$ python3 -q
>>> import numpy as np
>>> np.set_printoptions(precision=1, suppress=True, linewidth=120, floatmode="fixed")
>>> tidy = lambda a: np.round(a, 1) + 0
>>> M = np.loadtxt("arr.csv", delimiter=",")
>>> M
array([[ -1.0,  -3.0,  -2.0,   5.0, -12.0,   4.0,   1.0],
       [  2.0,   0.0,  -4.0,   0.0,   0.0,  -1.0,  -5.0],
       [  2.0,  -1.0,  -3.0,   1.0,  -4.0,   4.0,   0.0],
       [  1.0,   4.0,  -2.0,  -2.0,  16.0,   5.0,   5.0],
       [  0.0,  -4.0,  -4.0,   3.0, -16.0,   1.0,   2.0]])
>>> T = np.stack([M, 5 * M, M[::-1]])
>>> np.einsum("bij,cij->bc", T, T)
array([[  926.0,  4630.0,   473.0],
       [ 4630.0, 23150.0,  2365.0],
       [  473.0,  2365.0,   926.0]])
>>> tidy(np.linalg.norm(T, axis=(1, 2)))
array([ 30.4, 152.2,  30.4])
>>> theta = np.radians(90)
>>> r_ = np.eye(7)
>>> r_[0, 0] = r_[4, 4] = np.cos(theta)
>>> r_[0, 4], r_[4, 0] = -np.sin(theta), np.sin(theta)
>>> tidy(r_)
array([[ 0.0,  0.0,  0.0,  0.0, -1.0,  0.0,  0.0],
       [ 0.0,  1.0,  0.0,  0.0,  0.0,  0.0,  0.0],
       [ 0.0,  0.0,  1.0,  0.0,  0.0,  0.0,  0.0],
       [ 0.0,  0.0,  0.0,  1.0,  0.0,  0.0,  0.0],
       [ 1.0,  0.0,  0.0,  0.0,  0.0,  0.0,  0.0],
       [ 0.0,  0.0,  0.0,  0.0,  0.0,  1.0,  0.0],
       [ 0.0,  0.0,  0.0,  0.0,  0.0,  0.0,  1.0]])
>>> Y = M @ r_.T
>>> tidy(np.abs(Y - M).max(axis=0))
array([17.0,  0.0,  0.0,  0.0, 16.0,  0.0,  0.0])
>>> tidy(Y)
array([[ 12.0,  -3.0,  -2.0,   5.0,  -1.0,   4.0,   1.0],
       [  0.0,   0.0,  -4.0,   0.0,   2.0,  -1.0,  -5.0],
       [  4.0,  -1.0,  -3.0,   1.0,   2.0,   4.0,   0.0],
       [-16.0,   4.0,  -2.0,  -2.0,   1.0,   5.0,   5.0],
       [ 16.0,  -4.0,  -4.0,   3.0,   0.0,   1.0,   2.0]])
>>> tidy(np.linalg.svd(M, compute_uv=False)), tidy(np.linalg.svd(Y, compute_uv=False))
(array([27.5, 10.3,  7.1,  3.2,  1.8]), array([27.5, 10.3,  7.1,  3.2,  1.8]))
>>> Y = M[0, 0] * M[1:] - np.outer(M[1:, 0], M[0])
>>> Y
array([[  0.0,   6.0,   8.0, -10.0,  24.0,  -7.0,   3.0],
       [  0.0,   7.0,   7.0, -11.0,  28.0, -12.0,  -2.0],
       [  0.0,  -1.0,   4.0,  -3.0,  -4.0,  -9.0,  -6.0],
       [  0.0,   4.0,   4.0,  -3.0,  16.0,  -1.0,  -2.0]])
>>> M[:, 0] / M[0, 0]
array([ 1.0, -2.0, -2.0, -1.0, -0.0])
>>> np.flatnonzero(~Y.round(6).any(axis=1))
array([], dtype=int64)
>>> T = np.stack([Y, -2 * Y, Y[::-1]])
>>> np.einsum("bij,cij->bc", T, T)
array([[ 2446.0, -4892.0,  1066.0],
       [-4892.0,  9784.0, -2132.0],
       [ 1066.0, -2132.0,  2446.0]])
>>> np.linalg.matrix_rank(T.reshape(3, -1))
np.int64(2)
>>> (T @ Y.T).shape
(3, 4, 4)
>>> T.sum(axis=0)
array([[  0.0,  -2.0,  -4.0,   7.0,  -8.0,   6.0,  -5.0],
       [  0.0,  -8.0,  -3.0,   8.0, -32.0,   3.0,  -4.0],
       [  0.0,   8.0,   3.0,  -8.0,  32.0,  -3.0,   4.0],
       [  0.0,   2.0,   4.0,  -7.0,   8.0,  -6.0,   5.0]])
>>> T.shape
(3, 4, 7)
>>> tidy(np.linalg.norm(M) ** 2 / np.linalg.norm(M, 2) ** 2)
np.float64(1.2)
>>> tidy(np.linalg.norm(M, axis=0))
array([ 3.2,  6.5,  7.0,  6.2, 25.9,  7.7,  7.4])
>>> M[3] @ M[0]
np.float64(-186.0)
>>> E = np.load("out3.npy")
>>> E
array([[ 11.6, -39.4, -10.3,  10.0, -38.3, -50.1],
       [  8.1, -39.0, -10.0,   9.1, -39.9, -49.4],
       [ 10.8, -40.9,  -7.5,   9.9, -39.3, -50.1],
       [  9.2, -40.5,  -9.6,  10.0, -38.5, -49.0],
       [ 11.1, -39.8, -11.9,  10.1, -38.1, -51.1],
       [ 10.4, -40.2, -10.0,   8.1, -40.2, -50.4],
       [  9.3, -40.2,  -9.4,  10.2, -38.7, -51.8],
       [ 11.1, -39.1, -11.2,  10.7, -39.9, -49.4],
       [  8.5, -39.9,  -9.5,   9.4, -41.5, -51.6],
       [ 11.2, -40.6, -11.2,  10.6, -39.9, -50.2],
       [ 10.0, -38.1,  -9.7,  11.9, -40.8, -49.8],
       [  9.5, -40.7,  -8.3,  10.6, -40.4, -51.2],
       [ 11.1, -38.3,  -9.9,   8.0, -38.6, -51.6],
       [  9.7, -40.5,  -9.9,  10.1, -39.2, -49.9],
       [  8.9, -39.5, -11.4,  10.4, -39.8, -50.9]])
>>> C = E[[13, 7]].astype(float)
>>> for _ in range(3):
...     labels = np.linalg.norm(E[:, None] - C, axis=-1).argmin(axis=1)
...     C = np.array([E[labels == j].mean(axis=0) for j in range(2)])
... 
>>> labels
array([1, 0, 0, 0, 1, 0, 0, 1, 0, 1, 1, 0, 0, 0, 0])
>>> tidy(C[1] - C[0])
array([ 1.4,  0.6, -1.3,  1.1,  0.2,  0.5])
>>> np.bincount(labels)
array([10,  5])
>>> tidy(C)
array([[  9.6, -40.0,  -9.6,   9.6, -39.6, -50.6],
       [ 11.0, -39.4, -10.9,  10.7, -39.4, -50.1]])
>>> np.abs(C[1] - C[0]).argmax()
np.int64(0)
>>> Y = E / np.sqrt((E ** 2).mean(axis=1, keepdims=True))
>>> tidy(np.linalg.norm(Y, axis=1))
array([2.4, 2.4, 2.4, 2.4, 2.4, 2.4, 2.4, 2.4, 2.4, 2.4, 2.4, 2.4, 2.4, 2.4, 2.4])
>>> np.linalg.matrix_rank(Y) == np.linalg.matrix_rank(E)
np.True_
>>> tidy(Y[7])
array([ 0.4, -1.2, -0.4,  0.3, -1.3, -1.6])
>>> Y = np.c_[E[:, :4] @ np.array([[0, 0, -2, 1], [1, 2, 2, 2], [-2, -1, 2, -1], [0, 1, 0, -1]]), np.array([-1, -1, 2, 2, -3, 3, 1, 2, 3, 1, 3, 0, 3, 1, -1])]
>>> tidy(Y)
array([[ -18.8,  -58.5, -122.6,  -66.9,   -1.0],
       [ -19.0,  -58.9, -114.2,  -69.0,   -1.0],
       [ -25.9,  -64.4, -118.4,  -73.4,    2.0],
       [ -21.3,  -61.4, -118.6,  -72.2,    2.0],
       [ -16.0,  -57.6, -125.6,  -66.7,   -3.0],
       [ -20.2,  -62.3, -121.2,  -68.1,    3.0],
       [ -21.4,  -60.8, -117.8,  -71.9,    1.0],
       [ -16.7,  -56.3, -122.8,  -66.6,    2.0],
       [ -20.9,  -60.9, -115.8,  -71.2,    3.0],
       [ -18.2,  -59.4, -126.0,  -69.4,    1.0],
       [ -18.7,  -54.6, -115.6,  -68.4,    3.0],
       [ -24.1,  -62.5, -117.0,  -74.2,    0.0],
       [ -18.5,  -58.7, -118.6,  -63.6,    3.0],
       [ -20.7,  -61.0, -120.2,  -71.5,    1.0],
       [ -16.7,  -57.2, -119.6,  -69.1,   -1.0]])
>>> tidy(np.linalg.lstsq(E, Y[:, 0])[0])
array([ 0.0,  1.0, -2.0,  0.0,  0.0,  0.0])
>>> tidy(np.linalg.norm(Y - E @ np.linalg.lstsq(E, Y)[0], axis=0))
array([0.0, 0.0, 0.0, 0.0, 4.9])
>>> np.linalg.matrix_rank(Y)
np.int64(5)
>>> np.linalg.matrix_rank(np.c_[E, Y])
np.int64(7)
>>> cen = (E - E.mean(axis=0)) / E.std(axis=0)
>>> tidy(cen.std(axis=0))
array([1.0, 1.0, 1.0, 1.0, 1.0, 1.0])
>>> b = np.linalg.lstsq(np.delete(cen, 5, axis=1), cen[:, 5])[0]
>>> tidy(b)
array([0.0, 0.0, 0.0, 0.3, 0.1])
>>> F = np.diag(np.array([0, 2, -1, -3, -1, 1, -2]))
>>> F
array([[ 0,  0,  0,  0,  0,  0,  0],
       [ 0,  2,  0,  0,  0,  0,  0],
       [ 0,  0, -1,  0,  0,  0,  0],
       [ 0,  0,  0, -3,  0,  0,  0],
       [ 0,  0,  0,  0, -1,  0,  0],
       [ 0,  0,  0,  0,  0,  1,  0],
       [ 0,  0,  0,  0,  0,  0, -2]])
>>> tidy(np.linalg.det(F))
np.float64(0.0)
>>> (F != 0).astype(int)
array([[0, 0, 0, 0, 0, 0, 0],
       [0, 1, 0, 0, 0, 0, 0],
       [0, 0, 1, 0, 0, 0, 0],
       [0, 0, 0, 1, 0, 0, 0],
       [0, 0, 0, 0, 1, 0, 0],
       [0, 0, 0, 0, 0, 1, 0],
       [0, 0, 0, 0, 0, 0, 1]])
>>> r0 = np.array([3, 3, 1])
>>> np.polyval(r0, F[0])
array([1, 1, 1, 1, 1, 1, 1])
>>> np.correlate(F[0], F[2], "full")
array([0, 0, 0, 0, 0, 0, 0, 0, 0, 0, 0, 0, 0])
>>> np.array([np.convolve(row, r0, "same") for row in F])
array([[ 0,  0,  0,  0,  0,  0,  0],
       [ 6,  6,  2,  0,  0,  0,  0],
       [ 0, -3, -3, -1,  0,  0,  0],
       [ 0,  0, -9, -9, -3,  0,  0],
       [ 0,  0,  0, -3, -3, -1,  0],
       [ 0,  0,  0,  0,  3,  3,  1],
       [ 0,  0,  0,  0,  0, -6, -6]])
>>> tidy(np.trace(np.linalg.pinv(F) @ F))
np.float64(6.0)
>>> np.linalg.lstsq(F[:-1].T, F[-1])[2]
np.int32(5)
>>> x0 = np.array([2, 2, 1, 2, 2, 2, 0])
>>> h1 = np.maximum(F @ x0, 0)
>>> np.maximum(F @ x0, 0) - np.maximum(-F @ x0, 0)
array([ 0,  4, -1, -6, -2,  2,  0])
>>> h1
array([0, 4, 0, 0, 0, 2, 0])
>>> F.T @ F
array([[0, 0, 0, 0, 0, 0, 0],
       [0, 4, 0, 0, 0, 0, 0],
       [0, 0, 1, 0, 0, 0, 0],
       [0, 0, 0, 9, 0, 0, 0],
       [0, 0, 0, 0, 1, 0, 0],
       [0, 0, 0, 0, 0, 1, 0],
       [0, 0, 0, 0, 0, 0, 4]])
>>> F[:, 0] @ F[:, 1]
np.int64(0)
>>> tidy(np.linalg.pinv(F))
array([[ 0.0,  0.0,  0.0,  0.0,  0.0,  0.0,  0.0],
       [ 0.0,  0.5,  0.0,  0.0,  0.0,  0.0,  0.0],
       [ 0.0,  0.0, -1.0,  0.0,  0.0,  0.0,  0.0],
       [ 0.0,  0.0,  0.0, -0.3,  0.0,  0.0,  0.0],
       [ 0.0,  0.0,  0.0,  0.0, -1.0,  0.0,  0.0],
       [ 0.0,  0.0,  0.0,  0.0,  0.0,  1.0,  0.0],
       [ 0.0,  0.0,  0.0,  0.0,  0.0,  0.0, -0.5]])
>>> tidy(np.linalg.norm(F, axis=0))
array([0.0, 2.0, 1.0, 3.0, 1.0, 1.0, 2.0])
>>> A = np.load("block7.npy")
>>> A
array([[-0.7,  0.1,  1.2, -0.3,  0.5, -0.5],
       [-0.1,  0.0,  0.6,  0.6,  0.0, -0.7],
       [-1.4, -1.0,  0.5,  2.5,  0.5,  0.5],
       [ 0.0, -1.1, -0.3, -0.1, -0.3, -0.4],
       [-0.7, -1.0,  0.2, -0.3,  0.5,  0.4],
       [-1.1, -1.0, -0.4, -1.0, -0.7, -1.2],
       [-1.2, -0.2,  1.4,  1.0, -0.5,  1.9]])
>>> x0 = np.array([0, 3, -2, 0, 2, 1])
>>> rhs = A @ x0
>>> b, lr = np.zeros(6), 1 / np.linalg.norm(A, 2) ** 2
>>> for i in range(6):
...     b -= lr * A.T @ (A @ b - rhs)
...     if i % 2 == 0: print(i, round(np.linalg.norm(A @ b - rhs), 1))
... 
0 4.5
2 2.5
4 2.0
>>> tidy(b)
array([ 1.5,  1.8, -0.6,  0.2,  0.8,  0.7])
>>> tidy(np.linalg.cond(A))
np.float64(6.1)
>>> T = np.stack([A, -1 * A, A[::-1]])
>>> tidy(np.einsum("bij,cij->bc", T, T))
array([[ 30.9, -30.9,   7.3],
       [-30.9,  30.9,  -7.3],
       [  7.3,  -7.3,  30.9]])
>>> tidy(np.linalg.norm(T, axis=(1, 2)))
array([5.6, 5.6, 5.6])
>>> T.shape
(3, 7, 6)
>>> np.linalg.matrix_rank(T.reshape(3, -1))
np.int64(2)
>>> (T @ A.T).shape
(3, 7, 7)
>>> tidy(np.linalg.norm(A, axis=1))
array([1.6, 1.1, 3.2, 1.2, 1.4, 2.3, 2.9])
>>> tidy(np.linalg.norm(A, 1)), tidy(np.linalg.norm(A, np.inf))
(np.float64(5.8), np.float64(6.4))
>>> tidy(np.linalg.norm(A) ** 2 / np.linalg.norm(A, 2) ** 2)
np.float64(1.9)
>>> tidy(np.linalg.norm(A, axis=0))
array([2.4, 2.1, 2.1, 3.0, 1.3, 2.5])
>>> tidy(np.linalg.norm(A, "nuc"))
np.float64(11.9)
>>> tidy(A[0] @ A[1])
np.float64(1.0)
>>> arr = np.load("x.npy")
>>> arr
array([[12,  4,  4],
       [ 6,  2,  4],
       [ 9,  3,  4],
       [ 6,  2,  4],
       [ 6,  2,  4],
       [ 6,  2,  4],
       [ 9,  3,  4],
       [12,  4,  4],
       [ 0,  0,  4],
       [ 3,  1,  4],
       [ 0,  0,  4],
       [ 3,  1,  4],
       [ 6,  2,  4],
       [ 9,  3,  4],
       [ 0,  0,  4],
       [12,  4,  4],
       [ 6,  2,  4],
       [12,  4,  4],
       [ 6,  2,  4],
       [ 9,  3,  4],
       [ 0,  0,  4],
       [ 3,  1,  4],
       [ 6,  2,  4],
       [ 0,  0,  4],
       [ 0,  0,  4],
       [12,  4,  4],
       [ 6,  2,  4],
       [ 9,  3,  4],
       [12,  4,  4],
       [12,  4,  4],
       [ 9,  3,  4],
       [ 3,  1,  4],
       [ 3,  1,  4],
       [12,  4,  4],
       [ 6,  2,  4]])
>>> tidy(arr @ np.linalg.pinv(arr) @ arr)
array([[12.0,  4.0,  4.0],
       [ 6.0,  2.0,  4.0],
       [ 9.0,  3.0,  4.0],
       [ 6.0,  2.0,  4.0],
       [ 6.0,  2.0,  4.0],
       [ 6.0,  2.0,  4.0],
       [ 9.0,  3.0,  4.0],
       [12.0,  4.0,  4.0],
       [ 0.0,  0.0,  4.0],
       [ 3.0,  1.0,  4.0],
       [ 0.0,  0.0,  4.0],
       [ 3.0,  1.0,  4.0],
       [ 6.0,  2.0,  4.0],
       [ 9.0,  3.0,  4.0],
       [ 0.0,  0.0,  4.0],
       [12.0,  4.0,  4.0],
       [ 6.0,  2.0,  4.0],
       [12.0,  4.0,  4.0],
       [ 6.0,  2.0,  4.0],
       [ 9.0,  3.0,  4.0],
       [ 0.0,  0.0,  4.0],
       [ 3.0,  1.0,  4.0],
       [ 6.0,  2.0,  4.0],
       [ 0.0,  0.0,  4.0],
       [ 0.0,  0.0,  4.0],
       [12.0,  4.0,  4.0],
       [ 6.0,  2.0,  4.0],
       [ 9.0,  3.0,  4.0],
       [12.0,  4.0,  4.0],
       [12.0,  4.0,  4.0],
       [ 9.0,  3.0,  4.0],
       [ 3.0,  1.0,  4.0],
       [ 3.0,  1.0,  4.0],
       [12.0,  4.0,  4.0],
       [ 6.0,  2.0,  4.0]])
